% ipython --no-banner

In [1]: import numpy as np

In [2]: np.set_printoptions(suppress=True, linewidth=120)

In [3]: tidy = lambda a: np.round(a, 4) + 0

In [4]: A2 = np.array([[2, 2], [0, -2], [-2, 0], [-1, -2]])

In [5]: cent = np.array([[1, 1, -4], [3, 2, 1]])

In [6]: arr = A2 @ cent

In [7]: arr
Out[7]: 
array([[ 8,  6, -6],
       [-6, -4, -2],
       [-2, -2,  8],
       [-7, -5,  2]])

In [8]: A2 = np.array([[-7, 1], [7, -3]])

In [9]: cent = np.kron(A2, arr)

In [10]: cent.shape
Out[10]: (8, 6)

In [11]: cent
Out[11]: 
array([[-56, -42,  42,   8,   6,  -6],
       [ 42,  28,  14,  -6,  -4,  -2],
       [ 14,  14, -56,  -2,  -2,   8],
       [ 49,  35, -14,  -7,  -5,   2],
       [ 56,  42, -42, -24, -18,  18],
       [-42, -28, -14,  18,  12,   6],
       [-14, -14,  56,   6,   6, -24],
       [-49, -35,  14,  21,  15,  -6]])

In [12]: np.linalg.matrix_rank(cent)
Out[12]: np.int64(4)

In [13]: U, sv, VT = np.linalg.svd(arr)

In [14]: V = VT[:(sv > 1e-8).sum()]

In [15]: rng = np.random.default_rng(358469)

In [16]: x = arr[0] + -3 * arr[3] + rng.integers(2) * np.eye(3)[0]

In [17]: x
Out[17]: array([ 29.,  21., -12.])

In [18]: tidy(V.T @ V)
Out[18]: 
array([[ 0.6773,  0.4661,  0.0359],
       [ 0.4661,  0.3267, -0.0518],
       [ 0.0359, -0.0518,  0.996 ]])

In [19]: tidy(np.diag(V.T @ V))
Out[19]: array([0.6773, 0.3267, 0.996 ])

In [20]: np.allclose(V.T @ V @ x, x)
Out[20]: True

In [21]: m1 = np.loadtxt("mat.csv", delimiter=",")

In [22]: m1
Out[22]: 
array([[ -3.,   0.,   4.,  -4.],
       [  0.,  -3.,   8.,  -8.],
       [  4.,  -8.,  13., -12.],
       [  4.,  -8.,  12., -11.]])

In [23]: lab = rng.permutation(4)

In [24]: lab
Out[24]: array([1, 0, 2, 3])

In [25]: A2 = m1[lab][:, lab]

In [26]: np.trace(A2)
Out[26]: np.float64(-4.0)

In [27]: np.diag(A2)
Out[27]: array([ -3.,  -3.,  13., -11.])
